% ipython --no-banner

In [1]: import numpy as np

In [2]: import numpy.linalg as la

In [3]: np.set_printoptions(precision=2, suppress=True, linewidth=120)

In [4]: def tidy(a):
   ...:     return np.round(a, 2) + 0
   ...: 

In [5]: u = np.array([-5, 3, -4])

In [6]: E = 4 * np.eye(3) + np.outer(u, u)

In [7]: E
Out[7]: 
array([[ 29., -15.,  20.],
       [-15.,  13., -12.],
       [ 20., -12.,  20.]])

In [8]: # symmetric, so the eigenvalues are real

In [9]: tidy(la.det(E[::-1]))
Out[9]: np.float64(-864.0)

In [10]: tidy(la.eigvals(E).sum().real)
Out[10]: np.float64(62.0)

In [11]: tidy(la.det(2 * E)), tidy(la.det(E))
Out[11]: (np.float64(6912.0), np.float64(864.0))

In [12]: x0 = np.array([2, 3, 1])

In [13]: E * x0
Out[13]: 
array([[ 58., -45.,  20.],
       [-30.,  39., -12.],
       [ 40., -36.,  20.]])

In [14]: E @ np.eye(3)[2]
Out[14]: array([ 20., -12.,  20.])

In [15]: E @ x0
Out[15]: array([33., -3., 24.])

In [16]: np.sign((E @ x0).round(6))
Out[16]: array([ 1., -1.,  1.])

In [17]: E @ (2 * x0)
Out[17]: array([66., -6., 48.])

In [18]: F = np.load("test13.npy")

In [19]: tidy(F)
Out[19]: 
array([[-2.63,  1.44, -0.05],
       [-1.12,  2.58, -1.05],
       [ 2.79,  0.48, -1.  ],
       [-2.5 ,  1.64, -0.19],
       [-2.32, -1.36,  1.33],
       [-2.84,  0.93,  0.28],
       [-0.31,  2.68, -1.32],
       [ 0.81,  2.47, -1.5 ],
       [ 0.76, -2.65,  1.18],
       [ 1.53, -2.43,  0.86],
       [ 0.07, -2.67,  1.37],
       [ 2.52,  1.07, -1.23],
       [-2.56, -0.99,  1.2 ],
       [ 2.91, -0.09, -0.73],
       [ 0.44, -2.68,  1.28],
       [-0.67, -2.51,  1.49],
       [-2.39, -1.26,  1.3 ],
       [-1.28,  2.53, -0.98],
       [-2.36,  1.83, -0.32]])

In [20]: # null space of dimension 1

In [21]: basis = F[[2, 14]].astype(float)

In [22]: for _ in range(5):
    ...:     labels = la.norm(F[:, None] - basis, axis=-1).argmin(axis=1)
    ...:     basis = np.array([F[labels == j].mean(axis=0) for j in range(2)])
    ...: 

In [23]: labels
Out[23]: array([0, 0, 0, 0, 1, 0, 0, 0, 1, 1, 1, 0, 1, 0, 1, 1, 1, 0, 0])

In [24]: np.abs(basis[1] - basis[0]).argmax()
Out[24]: np.int64(1)

In [25]: tidy(basis[1] - basis[0])
Out[25]: array([-0.28, -3.66,  1.99])

In [26]: tidy(basis)
Out[26]: 
array([[-0.37,  1.6 , -0.74],
       [-0.64, -2.07,  1.25]])

In [27]: d = la.norm(F[:, None] - F[None], axis=-1)

In [28]: tidy(la.norm(F, axis=1))
Out[28]: array([3., 3., 3., 3., 3., 3., 3., 3., 3., 3., 3., 3., 3., 3., 3., 3., 3., 3., 3.])

In [29]: la.matrix_rank(d ** 2)
Out[29]: np.int64(3)

In [30]: tidy(d[:5, :5])
Out[30]: 
array([[0.  , 2.14, 5.58, 0.28, 3.14],
       [2.14, 0.  , 4.43, 1.88, 4.76],
       [5.58, 4.43, 0.  , 5.48, 5.91],
       [0.28, 1.88, 5.48, 0.  , 3.37],
       [3.14, 4.76, 5.91, 3.37, 0.  ]])

In [31]: Q = E.astype(float).copy()

In [32]: for j in range(3):
    ...:     Q[:, j] -= Q[:, :j] @ (Q[:, :j].T @ Q[:, j])
    ...:     Q[:, j] /= la.norm(Q[:, j])
    ...: 

In [33]: tidy(Q)
Out[33]: 
array([[ 0.76,  0.47, -0.45],
       [-0.39,  0.88,  0.27],
       [ 0.52, -0.03,  0.85]])

In [34]: tidy(Q.T @ Q)
Out[34]: 
array([[1., 0., 0.],
       [0., 1., 0.],
       [0., 0., 1.]])

In [35]: w1 = np.array([[-9, 0, 5], [4, 8, -1], [3, -7, 0]])

In [36]: b = np.array([1, 2, 1])

In [37]: act = np.maximum(F @ w1 + b, 0)

In [38]: (act > 0).astype(int)
Out[38]: 
array([[1, 1, 0],
       [1, 1, 0],
       [0, 1, 1],
       [1, 1, 0],
       [1, 0, 0],
       [1, 1, 0],
       [1, 1, 0],
       [0, 1, 1],
       [0, 0, 1],
       [0, 0, 1],
       [0, 0, 1],
       [0, 1, 1],
       [1, 0, 0],
       [0, 1, 1],
       [0, 0, 1],
       [1, 0, 1],
       [1, 0, 0],
       [1, 1, 0],
       [1, 1, 0]])

In [39]: basis = np.array([[2, 0, 0], [1, 3, 2], [-2, -3, 3]])

In [40]: w1 @ basis
Out[40]: 
array([[-28, -15,  15],
       [ 18,  27,  13],
       [ -1, -21, -14]])

In [41]: labels = F[:, 1] > np.median(F[:, 1])

In [42]: u = F[labels].mean(axis=0) - F[~labels].mean(axis=0)

In [43]: labels.astype(int)
Out[43]: array([1, 1, 0, 1, 0, 1, 1, 1, 0, 0, 0, 1, 0, 0, 0, 0, 0, 1, 1])

In [44]: tidy(u)
Out[44]: array([-1.13,  3.52, -1.54])

In [45]: np.argsort(-np.abs(u).round(6), kind="stable")
Out[45]: array([1, 2, 0])

In [46]: m1 = np.loadtxt("w.csv", delimiter=",")

In [47]: tidy(m1)
Out[47]: 
array([[-0.57, -0.12, -1.7 , -0.88],
       [-0.85, -0.9 ,  0.99, -1.22],
       [ 1.71, -0.34, -0.04, -0.98],
       [ 0.14, -1.75, -0.38,  0.88]])

In [48]: def softmax(z):
    ...:     e = np.exp(z - z.max(axis=-1, keepdims=True))
    ...:     return e / e.sum(axis=-1, keepdims=True)
    ...: 

In [49]: tidy(softmax(m1).sum(axis=1))
Out[49]: array([1., 1., 1., 1.])

In [50]: att = m1 @ m1.T / np.sqrt(4)

In [51]: tidy(softmax(att))
Out[51]: 
array([[0.71, 0.1 , 0.1 , 0.1 ],
       [0.1 , 0.71, 0.1 , 0.1 ],
       [0.1 , 0.1 , 0.71, 0.1 ],
       [0.1 , 0.1 , 0.1 , 0.71]])

In [52]: C2 = m1.T @ m1

In [53]: tidy(la.eigvalsh(C2)[::-1])
Out[53]: array([4., 4., 4., 4.])

In [54]: tidy(np.diag(C2))
Out[54]: array([4., 4., 4., 4.])

In [55]: la.matrix_rank(C2)
Out[55]: np.int64(4)

In [56]: tidy(C2)
Out[56]: 
array([[4., 0., 0., 0.],
       [0., 4., 0., 0.],
       [0., 0., 4., 0.],
       [0., 0., 0., 4.]])

In [57]: (m1 @ m1.T).shape
Out[57]: (4, 4)

In [58]: other = m1 / np.sqrt((m1 ** 2).mean(axis=1, keepdims=True))

In [59]: tidy(la.norm(other, axis=1))
Out[59]: array([2., 2., 2., 2.])

In [60]: tidy(other[0])
Out[60]: array([-0.57, -0.12, -1.7 , -0.88])

In [61]: la.matrix_rank(other) == la.matrix_rank(m1)
Out[61]: np.True_

In [62]: tidy(m1[3] @ m1[1])
Out[62]: np.float64(0.0)

In [63]: t = np.radians(180)

In [64]: Rm = np.eye(4)

In [65]: Rm[0, 0] = Rm[3, 3] = np.cos(t)

In [66]: Rm[0, 3], Rm[3, 0] = -np.sin(t), np.sin(t)

In [67]: tidy(Rm)
Out[67]: 
array([[-1.,  0.,  0.,  0.],
       [ 0.,  1.,  0.,  0.],
       [ 0.,  0.,  1.,  0.],
       [ 0.,  0.,  0., -1.]])

In [68]: other = m1 @ Rm.T

In [69]: np.allclose(m1 @ m1.T, other @ other.T)
Out[69]: True

In [70]: tidy(la.det(Rm)), np.trace(Rm)
Out[70]: (np.float64(1.0), np.float64(0.0))

In [71]: tidy(np.abs(other - m1).max(axis=0))
Out[71]: array([3.42, 0.  , 0.  , 2.44])

In [72]: tidy(other)
Out[72]: 
array([[ 0.57, -0.12, -1.7 ,  0.88],
       [ 0.85, -0.9 ,  0.99,  1.22],
       [-1.71, -0.34, -0.04,  0.98],
       [-0.14, -1.75, -0.38, -0.88]])

In [73]: np.allclose(la.norm(m1, axis=1), la.norm(other, axis=1))
Out[73]: True

In [74]: A = np.array([[2, 3, -3], [3, 2, 3], [-3, 3, 2]])

In [75]: # symmetric, so the eigenvalues are real

In [76]: x0 = np.array([6, 5, 3])

In [77]: y = A @ x0

In [78]: b, lr = np.zeros(3), 1 / la.norm(A, 2) ** 2

In [79]: for i in range(300):
    ...:     b -= lr * A.T @ (A @ b - y)
    ...:     if i % 50 == 0: print(i, round(la.norm(A @ b - y), 2))
    ...: 
0 3.33
50 0.0
100 0.0
150 0.0
200 0.0
250 0.0

In [80]: tidy(la.cond(A))
Out[80]: np.float64(1.25)

In [81]: np.all(la.eigvalsh(A) > 0)
Out[81]: np.False_

In [82]: tidy(la.eigvalsh(A).min())
Out[82]: np.float64(-4.0)

In [83]: mat = np.array([[5.0, 1.0, 0.0, 0.0, 0.0],
    ...:     [0.0, 5.0, 1.0, 0.0, 0.0],
    ...:     [0.0, 0.0, 5.0, 1.0, 0.0],
    ...:     [0.0, 0.0, 0.0, 5.0, 1.0],
    ...:     [0.0, 0.0, 0.0, 0.0, 5.0]])

In [84]: mat
Out[84]: 
array([[5., 1., 0., 0., 0.],
       [0., 5., 1., 0., 0.],
       [0., 0., 5., 1., 0.],
       [0., 0., 0., 5., 1.],
       [0., 0., 0., 0., 5.]])

In [85]: # triangular

In [86]: rng = np.random.default_rng(201)

In [87]: labels = rng.permutation(5)

In [88]: labels
Out[88]: array([2, 0, 3, 4, 1])

In [89]: other = mat[labels][:, labels]

In [90]: np.diag(other)
Out[90]: array([5., 5., 5., 5., 5.])
